$ python3 -q
>>> import numpy as np
>>> import numpy.linalg as la
>>> np.set_printoptions(precision=4, suppress=True, linewidth=120, sign=" ")
>>> other = np.array([[-2, -3, 0, -2, -3, 3, 1, 0, -2, -1],
...     [0, -1, 3, 1, 3, -1, 3, -1, 3, -1],
...     [-3, 1, 1, -3, -3, 0, -2, -1, 3, -2],
...     [-3, 3, 1, 1, 2, -1, 0, 0, 1, -3],
...     [1, 1, 2, -3, 2, 0, 1, -1, 0, -2],
...     [3, -2, 0, -1, -3, 0, 1, -2, -1, 0],
...     [3, -1, -1, -1, 0, -1, -1, -2, -1, -1],
...     [2, 1, 2, -2, 2, 0, 1, 0, 3, -2],
...     [2, 2, 2, -3, 2, 2, -1, -3, 1, 0],
...     [2, 3, 2, -1, 0, 0, 1, 3, -1, 1]])
>>> J = np.triu(other, 1)
>>> J
array([[ 0, -3,  0, -2, -3,  3,  1,  0, -2, -1],
       [ 0,  0,  3,  1,  3, -1,  3, -1,  3, -1],
       [ 0,  0,  0, -3, -3,  0, -2, -1,  3, -2],
       [ 0,  0,  0,  0,  2, -1,  0,  0,  1, -3],
       [ 0,  0,  0,  0,  0,  0,  1, -1,  0, -2],
       [ 0,  0,  0,  0,  0,  0,  1, -2, -1,  0],
       [ 0,  0,  0,  0,  0,  0,  0, -2, -1, -1],
       [ 0,  0,  0,  0,  0,  0,  0,  0,  3, -2],
       [ 0,  0,  0,  0,  0,  0,  0,  0,  0,  0],
       [ 0,  0,  0,  0,  0,  0,  0,  0,  0,  0]])
>>> np.round(np.trace(la.pinv(J) @ J), 4)
np.float64(8.0)
>>> print(np.unique(J.round(6), axis=0).shape)
(9, 10)
>>> np.round(J @ la.pinv(J) @ J, 4) + 0
array([[ 0., -3.,  0., -2., -3.,  3.,  1.,  0., -2., -1.],
       [ 0.,  0.,  3.,  1.,  3., -1.,  3., -1.,  3., -1.],
       [ 0.,  0.,  0., -3., -3.,  0., -2., -1.,  3., -2.],
       [ 0.,  0.,  0.,  0.,  2., -1.,  0.,  0.,  1., -3.],
       [ 0.,  0.,  0.,  0.,  0.,  0.,  1., -1.,  0., -2.],
       [ 0.,  0.,  0.,  0.,  0.,  0.,  1., -2., -1.,  0.],
       [ 0.,  0.,  0.,  0.,  0.,  0.,  0., -2., -1., -1.],
       [ 0.,  0.,  0.,  0.,  0.,  0.,  0.,  0.,  3., -2.],
       [ 0.,  0.,  0.,  0.,  0.,  0.,  0.,  0.,  0.,  0.],
       [ 0.,  0.,  0.,  0.,  0.,  0.,  0.,  0.,  0.,  0.]])
>>> np.allclose(J[:-1].T @ la.lstsq(J[:-1].T, J[-1])[0], J[-1])
True
>>> r = la.matrix_rank(J)
>>> print(r)
8
>>> N = la.svd(J)[2][r:].T
>>> np.round(N @ N.T, 4) + 0
array([[ 1.    ,  0.    ,  0.    ,  0.    ,  0.    ,  0.    ,  0.    ,  0.    ,  0.    ,  0.    ],
       [ 0.    ,  0.3165,  0.    , -0.1899,  0.1899,  0.3797,  0.    ,  0.    ,  0.    ,  0.    ],
       [ 0.    ,  0.    ,  0.    ,  0.    ,  0.    ,  0.    ,  0.    ,  0.    ,  0.    ,  0.    ],
       [ 0.    , -0.1899,  0.    ,  0.1139, -0.1139, -0.2278,  0.    ,  0.    ,  0.    ,  0.    ],
       [ 0.    ,  0.1899,  0.    , -0.1139,  0.1139,  0.2278,  0.    ,  0.    ,  0.    ,  0.    ],
       [ 0.    ,  0.3797,  0.    , -0.2278,  0.2278,  0.4557,  0.    ,  0.    ,  0.    ,  0.    ],
       [ 0.    ,  0.    ,  0.    ,  0.    ,  0.    ,  0.    ,  0.    ,  0.    ,  0.    ,  0.    ],
       [ 0.    ,  0.    ,  0.    ,  0.    ,  0.    ,  0.    ,  0.    ,  0.    ,  0.    ,  0.    ],
       [ 0.    ,  0.    ,  0.    ,  0.    ,  0.    ,  0.    ,  0.    ,  0.    ,  0.    ,  0.    ],
       [ 0.    ,  0.    ,  0.    ,  0.    ,  0.    ,  0.    ,  0.    ,  0.    ,  0.    ,  0.    ]])
>>> print([int(la.matrix_rank(J[:, :j + 1])) for j in range(10)])
[0, 1, 2, 3, 4, 4, 5, 6, 7, 8]
>>> [int(la.matrix_rank(J[:i])) for i in range(1, len(J) + 1)]
[1, 2, 3, 4, 5, 6, 7, 8, 8, 8]
>>> np.allclose(J @ N, 0)
True
>>> U, sigma, vt = la.svd(J)
>>> sigma
array([ 8.041 ,  6.7855,  5.073 ,  3.4354,  2.9115,  1.286 ,  0.6598,  0.4427,  0.    ,  0.    ])
>>> other = U[:, :8] @ np.diag(sigma[:8]) @ vt[:8]
>>> round(float(la.norm(J - other) / la.norm(J)), 4)
0.0
>>> np.round(la.norm(J - other, 2), 4), sigma[8]
(np.float64(0.0), np.float64(0.0))
>>> other.round(4) + 0
array([[ 0., -3.,  0., -2., -3.,  3.,  1.,  0., -2., -1.],
       [ 0.,  0.,  3.,  1.,  3., -1.,  3., -1.,  3., -1.],
       [ 0.,  0.,  0., -3., -3.,  0., -2., -1.,  3., -2.],
       [ 0.,  0.,  0.,  0.,  2., -1.,  0.,  0.,  1., -3.],
       [ 0.,  0.,  0.,  0.,  0.,  0.,  1., -1.,  0., -2.],
       [ 0.,  0.,  0.,  0.,  0.,  0.,  1., -2., -1.,  0.],
       [ 0.,  0.,  0.,  0.,  0.,  0.,  0., -2., -1., -1.],
       [ 0.,  0.,  0.,  0.,  0.,  0.,  0.,  0.,  3., -2.],
       [ 0.,  0.,  0.,  0.,  0.,  0.,  0.,  0.,  0.,  0.],
       [ 0.,  0.,  0.,  0.,  0.,  0.,  0.,  0.,  0.,  0.]])
